$ python -q
>>> import numpy as np
>>> import numpy.linalg as la
>>> np.set_printoptions(precision=1, suppress=True, linewidth=200)
>>> X = np.loadtxt("w.csv", delimiter=",")
>>> X
array([[0., 2., 0., 0., 0., 3., 1., 2., 3., 1., 1., 2., 2.],
       [3., 3., 1., 3., 0., 1., 2., 0., 1., 0., 1., 3., 3.],
       [3., 1., 2., 3., 2., 3., 2., 3., 3., 0., 2., 3., 1.],
       [1., 3., 1., 2., 0., 3., 2., 3., 1., 1., 3., 0., 1.],
       [2., 1., 3., 2., 0., 0., 3., 1., 0., 2., 0., 0., 0.],
       [2., 3., 0., 0., 0., 3., 0., 0., 0., 2., 0., 0., 0.],
       [0., 0., 3., 0., 2., 3., 1., 3., 1., 3., 3., 1., 3.]])
>>> r0 = np.array([-2, 0, 0])
>>> print(np.cross(X[0, :3], X[1, :3]))
[ 2.  0. -6.]
>>> np.convolve(X[0], r0)
array([ 0., -4.,  0.,  0.,  0., -6., -2., -4., -6., -2., -2., -4., -4.,  0.,  0.])
>>> M = np.minimum.outer(np.arange(1, 11), np.arange(1, 11)) * -1
>>> M
array([[ -1,  -1,  -1,  -1,  -1,  -1,  -1,  -1,  -1,  -1],
       [ -1,  -2,  -2,  -2,  -2,  -2,  -2,  -2,  -2,  -2],
       [ -1,  -2,  -3,  -3,  -3,  -3,  -3,  -3,  -3,  -3],
       [ -1,  -2,  -3,  -4,  -4,  -4,  -4,  -4,  -4,  -4],
       [ -1,  -2,  -3,  -4,  -5,  -5,  -5,  -5,  -5,  -5],
       [ -1,  -2,  -3,  -4,  -5,  -6,  -6,  -6,  -6,  -6],
       [ -1,  -2,  -3,  -4,  -5,  -6,  -7,  -7,  -7,  -7],
       [ -1,  -2,  -3,  -4,  -5,  -6,  -7,  -8,  -8,  -8],
       [ -1,  -2,  -3,  -4,  -5,  -6,  -7,  -8,  -9,  -9],
       [ -1,  -2,  -3,  -4,  -5,  -6,  -7,  -8,  -9, -10]])
>>> print([round(float(la.det(M[:i, :i])), 2) + 0 for i in range(1, 11)])
[-1.0, 1.0, -1.0, 1.0, -1.0, 1.0, -1.0, 1.0, -1.0, 1.0]
>>> r0 = np.array([9, 8, 7, 5, 8, 5, 0, 6, 5, 4])
>>> other = M + np.outer(r0, np.eye(10)[6])
>>> la.matrix_rank(other - M)
np.int64(1)
>>> other
array([[ -1.,  -1.,  -1.,  -1.,  -1.,  -1.,   8.,  -1.,  -1.,  -1.],
       [ -1.,  -2.,  -2.,  -2.,  -2.,  -2.,   6.,  -2.,  -2.,  -2.],
       [ -1.,  -2.,  -3.,  -3.,  -3.,  -3.,   4.,  -3.,  -3.,  -3.],
       [ -1.,  -2.,  -3.,  -4.,  -4.,  -4.,   1.,  -4.,  -4.,  -4.],
       [ -1.,  -2.,  -3.,  -4.,  -5.,  -5.,   3.,  -5.,  -5.,  -5.],
       [ -1.,  -2.,  -3.,  -4.,  -5.,  -6.,  -1.,  -6.,  -6.,  -6.],
       [ -1.,  -2.,  -3.,  -4.,  -5.,  -6.,  -7.,  -7.,  -7.,  -7.],
       [ -1.,  -2.,  -3.,  -4.,  -5.,  -6.,  -1.,  -8.,  -8.,  -8.],
       [ -1.,  -2.,  -3.,  -4.,  -5.,  -6.,  -2.,  -8.,  -9.,  -9.],
       [ -1.,  -2.,  -3.,  -4.,  -5.,  -6.,  -3.,  -8.,  -9., -10.]])
>>> def softmax(z):
...     e = np.exp(z - z.max(axis=-1, keepdims=True))
...     return e / e.sum(axis=-1, keepdims=True)
... 
>>> print(np.round(softmax(X[3] + -2), 1) + 0)
[0.  0.2 0.  0.1 0.  0.2 0.1 0.2 0.  0.  0.2 0.  0. ]
>>> np.round(softmax(10 * X[3]), 1) + 0
array([0. , 0.2, 0. , 0. , 0. , 0.2, 0. , 0.2, 0. , 0. , 0.2, 0. , 0. ])
>>> softmax(X).sum(axis=1)
array([1., 1., 1., 1., 1., 1., 1.])
>>> att = X @ X.T / np.sqrt(13)
>>> np.round(softmax(att + np.triu(np.full(att.shape, -np.inf), 1)), 1) + 0
array([[1. , 0. , 0. , 0. , 0. , 0. , 0. ],
       [0. , 1. , 0. , 0. , 0. , 0. , 0. ],
       [0. , 0. , 1. , 0. , 0. , 0. , 0. ],
       [0. , 0. , 0.3, 0.7, 0. , 0. , 0. ],
       [0. , 0.1, 0.2, 0.1, 0.7, 0. , 0. ],
       [0.1, 0.1, 0.1, 0.2, 0. , 0.6, 0. ],
       [0. , 0. , 0. , 0. , 0. , 0. , 1. ]])
>>> np.round(softmax(att), 1) + 0
array([[0.3, 0. , 0.4, 0.1, 0. , 0. , 0.1],
       [0. , 0.8, 0.2, 0. , 0. , 0. , 0. ],
       [0. , 0. , 1. , 0. , 0. , 0. , 0. ],
       [0. , 0. , 0.3, 0.7, 0. , 0. , 0. ],
       [0. , 0.1, 0.2, 0.1, 0.6, 0. , 0. ],
       [0. , 0.1, 0.1, 0.2, 0. , 0.6, 0. ],
       [0. , 0. , 0. , 0. , 0. , 0. , 1. ]])
>>> x = np.array([9, -1, -4, -3, 5, 8, -7, 0, 9, -9])
>>> y = M @ x
>>> y
array([ -7,  -5,  -4,  -7, -13, -14,  -7,  -7,  -7,   2])
>>> la.solve(M, y + M[:, 0])
array([10., -1., -4., -3.,  5.,  8., -7., -0.,  9., -9.])
>>> la.solve(M, y)
array([ 9., -1., -4., -3.,  5.,  8., -7., -0.,  9., -9.])
>>> rng = np.random.default_rng(632636)
>>> other = M + rng.integers(-2, 3, (10, 1)) @ rng.integers(-2, 3, (1, 10))
>>> other
array([[ -3,  -2,  -1,  -3,   1,  -2,  -3,  -1,   0,   0],
       [ -1,  -2,  -2,  -2,  -2,  -2,  -2,  -2,  -2,  -2],
       [ -5,  -4,  -3,  -7,   1,  -5,  -7,  -3,  -1,  -1],
       [  1,  -1,  -3,  -2,  -6,  -3,  -2,  -4,  -5,  -5],
       [ -3,  -3,  -3,  -6,  -3,  -6,  -7,  -5,  -4,  -4],
       [  1,  -1,  -3,  -2,  -7,  -5,  -4,  -6,  -7,  -7],
       [ -5,  -4,  -3,  -8,  -1,  -8, -11,  -7,  -5,  -5],
       [ -1,  -2,  -3,  -4,  -5,  -6,  -7,  -8,  -8,  -8],
       [ -3,  -3,  -3,  -6,  -3,  -7,  -9,  -8,  -8,  -8],
       [ -5,  -4,  -3,  -8,  -1,  -8, -11,  -8,  -7,  -8]])
>>> np.abs(other - M).sum(axis=1)
array([12,  0, 24, 12, 12, 12, 24,  0, 12, 24])
>>> np.round(la.svd(other - M, compute_uv=False), 1) + 0
array([18.4,  0. ,  0. ,  0. ,  0. ,  0. ,  0. ,  0. ,  0. ,  0. ])
>>> J = np.loadtxt("dump.csv", delimiter=",")
>>> J.round(1) + 0
array([[  7.2,  -7.7,   2.9,  -1.5,  -3.3,  -6.5,  -1.8,  -3.3,   8.3,   5.7],
       [ -4.4,   6.5,   1.9,   0.7,  -2.9,   0.1,   4.4,  -1.5,  -8.1,  -2.6],
       [  1. ,  -8.9,  -1.6,  -4.1,  -6. ,  -5.5,  -1.8,  -6. ,   7.5,  -3.2],
       [ -2.1,  -4.7,  -7.1,   2.6,  -3.5,  -4.7,  -5.6,   3.2,   2.9,  -6. ],
       [ -4.5,   7.8,  -7.2,   3.7,  -6.2, -10.1,  -3.4,   5.2,  -4.2,   3.5],
       [  4.4,   2.5,  -2.9,  11.8,   3.2,  -4.2,  -6.9,  14.1,  -1.9,   5.4],
       [ 12.5, -14.8,   4.4,   6.8,   6.6,   2.5,  -5.9,   5.7,   9.6,  -0.3],
       [ -3.1,   3.6,   3.1,  -0.5,  -2.7,   1. ,   4.7,  -3.2,  -6.1,  -3.5],
       [  3.7,  -2.5,  -0.1,   0. ,  -4.5,  -8.1,  -2.2,  -0.8,   4.4,   5.8],
       [  8.3, -11.7,  -2.4,   0.6,  -3.5, -10. ,  -7.5,   0.7,  13.1,   5.6],
       [ -6.6,   0.1, -13.3,  -0.4, -10.4, -13.5,  -7.1,   1.6,   3. ,  -2.2],
       [ -3.6,   4.5,  -4.7,   7.8,   0.4,  -0.8,  -3.1,   8.8,  -6.6,  -4.4],
       [  4.9,  -1.4,   4.8,   5. ,   2.7,   1.4,   0.1,   3.4,  -1.2,   1.4],
       [  7.6, -11.7,   3.7,   8.3,   8.2,   7.7,  -4. ,   7.1,   3.5,  -7.6],
       [  6.6,  -5.7,   0.5,   6.5,   2.5,  -1.8,  -5. ,   6.5,   3.8,   1.7],
       [ -2.3,  10.6,   3.3,   1.1,  -4. ,  -4. ,   4.7,  -0.7,  -8.7,   5.6],
       [  5.7,  -1.8,   5.7,   2.1,   0.3,  -1.4,   1. ,  -0.1,   0.8,   4.4]])
>>> T = J.reshape(17, 2, -1)
>>> T.shape
(17, 2, 5)
>>> np.einsum("ihd,jhd->hij", T, T).shape
(2, 17, 17)
>>> np.swapaxes(T, 1, 2)[11]
array([[-3.6, -0.8],
       [ 4.5, -3.1],
       [-4.7,  8.8],
       [ 7.8, -6.6],
       [ 0.4, -4.4]])
>>> mat = np.load("block19.npy")
>>> print(mat)
[[-1.5  0.1 -0.9 -0.6  2.  -0.2  0.9 -0.9  1.7 -0.5]
 [-6.7  1.8  1.6 -1.3 -0.7  2.3  0.2  1.2  0.1 -2.1]
 [-6.8  0.5  1.3 -0.5  1.2  2.2  0.8 -3.5 -0.7 -2.3]
 [ 2.7 -0.1  1.6  0.4  0.7 -2.5 -1.7  0.7 -0.6  0.7]
 [-0.2 -1.8 -0.3  0.7 -1.3  0.  -0.7 -0.7 -1.1 -0.2]
 [-2.4 -1.2  0.6  1.1 -1.6  0.4 -0.8 -0.7  1.8 -0.9]
 [-3.5 -1.3  0.4  1.4  1.9  0.5  0.4  0.5 -0.2 -1.3]
 [ 2.4 -0.4  0.2  0.7  0.1 -1.   0.1 -0.4 -1.4  0.6]
 [-2.8  0.2  0.4 -0.3 -1.3  0.4 -0.9 -1.3  1.2 -1. ]
 [-0.3  0.3 -2.   1.2  1.1  0.3  2.7  2.  -0.2 -0.2]
 [-0.3  0.4  0.9  0.1  0.5 -0.1  0.9  0.7 -0.6  0. ]
 [-2.8 -0.9 -1.2 -0.8 -0.1 -0.1  2.2  0.6 -0.5 -1. ]
 [ 2.1  1.6  0.7 -0.3 -0.6 -0.1 -0.1  0.2 -0.2  0.5]
 [ 2.6  1.6 -0.2  1.1 -1.7  1.8 -2.9  0.3  1.9  0.9]
 [ 5.1 -1.3  0.  -1.8  0.9 -0.5  1.4 -0.9  1.   1.7]
 [-9.   0.1 -1.8 -0.4  0.1  0.4 -2.6  0.5  0.2 -3.1]
 [ 3.8 -1.3  0.9  0.8  1.5 -0.3 -0.3 -0.2  1.7  1.3]
 [ 0.1 -0.4 -1.6 -0.7 -0.6  0.4 -0.6  0.9 -1.   0.1]]
>>> proj = mat @ la.solve(mat.T @ mat, mat.T)
>>> np.allclose(proj @ proj, proj)
True
>>> np.round(np.trace(proj), 1)
np.float64(10.0)
>>> proj @ mat[:, 8]
array([ 1.7,  0.1, -0.7, -0.6, -1.1,  1.8, -0.2, -1.4,  1.2, -0.2, -0.6, -0.5, -0.2,  1.9,  1. ,  0.2,  1.7, -1. ])
>>> np.diag(proj)
array([0.5, 0.8, 0.8, 0.6, 0.4, 0.6, 0.6, 0.3, 0.3, 0.7, 0.2, 0.4, 0.6, 0.7, 0.7, 0.8, 0.5, 0.4])
>>> r0, g = mat[8], mat[2]
>>> round(r0 @ g, 1)
np.float64(24.4)
>>> p = (r0 @ g) / (r0 @ r0) * r0
>>> print(np.round((g - p) @ r0, 1))
-0.0
>>> round(la.norm(r0 + g) ** 2 + la.norm(r0 - g) ** 2, 1)
np.float64(176.6)
>>> p
array([-4.6,  0.3,  0.7, -0.5, -2.1,  0.7, -1.5, -2.1,  2. , -1.6])
>>> la.matrix_rank(np.outer(r0, g))
np.int64(1)
>>> np.outer(r0, g)
array([[19. , -1.4, -3.6,  1.4, -3.4, -6.2, -2.2,  9.8,  2. ,  6.4],
       [-1.4,  0.1,  0.3, -0.1,  0.2,  0.4,  0.2, -0.7, -0.1, -0.5],
       [-2.7,  0.2,  0.5, -0.2,  0.5,  0.9,  0.3, -1.4, -0.3, -0.9],
       [ 2. , -0.1, -0.4,  0.1, -0.4, -0.7, -0.2,  1.1,  0.2,  0.7],
       [ 8.8, -0.7, -1.7,  0.7, -1.6, -2.9, -1. ,  4.5,  0.9,  3. ],
       [-2.7,  0.2,  0.5, -0.2,  0.5,  0.9,  0.3, -1.4, -0.3, -0.9],
       [ 6.1, -0.5, -1.2,  0.5, -1.1, -2. , -0.7,  3.1,  0.6,  2.1],
       [ 8.8, -0.7, -1.7,  0.7, -1.6, -2.9, -1. ,  4.5,  0.9,  3. ],
       [-8.2,  0.6,  1.6, -0.6,  1.4,  2.6,  1. , -4.2, -0.8, -2.8],
       [ 6.8, -0.5, -1.3,  0.5, -1.2, -2.2, -0.8,  3.5,  0.7,  2.3]])
>>> other = np.c_[mat[:, :2] @ np.array([[1, 0], [1, -2]]), np.array([-1, 5, -5, -1, -8, 5, -1, -4, 4, -2, -7, 6, -2, 1, -3, -9, -8, -2])]
>>> other
array([[-1.4, -0.2, -1. ],
       [-4.9, -3.6,  5. ],
       [-6.3, -1. , -5. ],
       [ 2.6,  0.2, -1. ],
       [-2. ,  3.6, -8. ],
       [-3.6,  2.4,  5. ],
       [-4.8,  2.6, -1. ],
       [ 2. ,  0.8, -4. ],
       [-2.6, -0.4,  4. ],
       [ 0. , -0.6, -2. ],
       [ 0.1, -0.8, -7. ],
       [-3.7,  1.8,  6. ],
       [ 3.7, -3.2, -2. ],
       [ 4.2, -3.2,  1. ],
       [ 3.8,  2.6, -3. ],
       [-8.9, -0.2, -9. ],
       [ 2.5,  2.6, -8. ],
       [-0.3,  0.8, -2. ]])
>>> print(np.round(la.lstsq(mat, other[:, 0])[0], 1) + 0)
[1. 1. 0. 0. 0. 0. 0. 0. 0. 0.]
>>> la.norm(la.qr(mat)[0].T @ other, axis=0) ** 2 / ((other ** 2).sum(axis=0) + 1e-12)
array([1. , 1. , 0.5])
>>> la.matrix_rank(other)
np.int64(3)
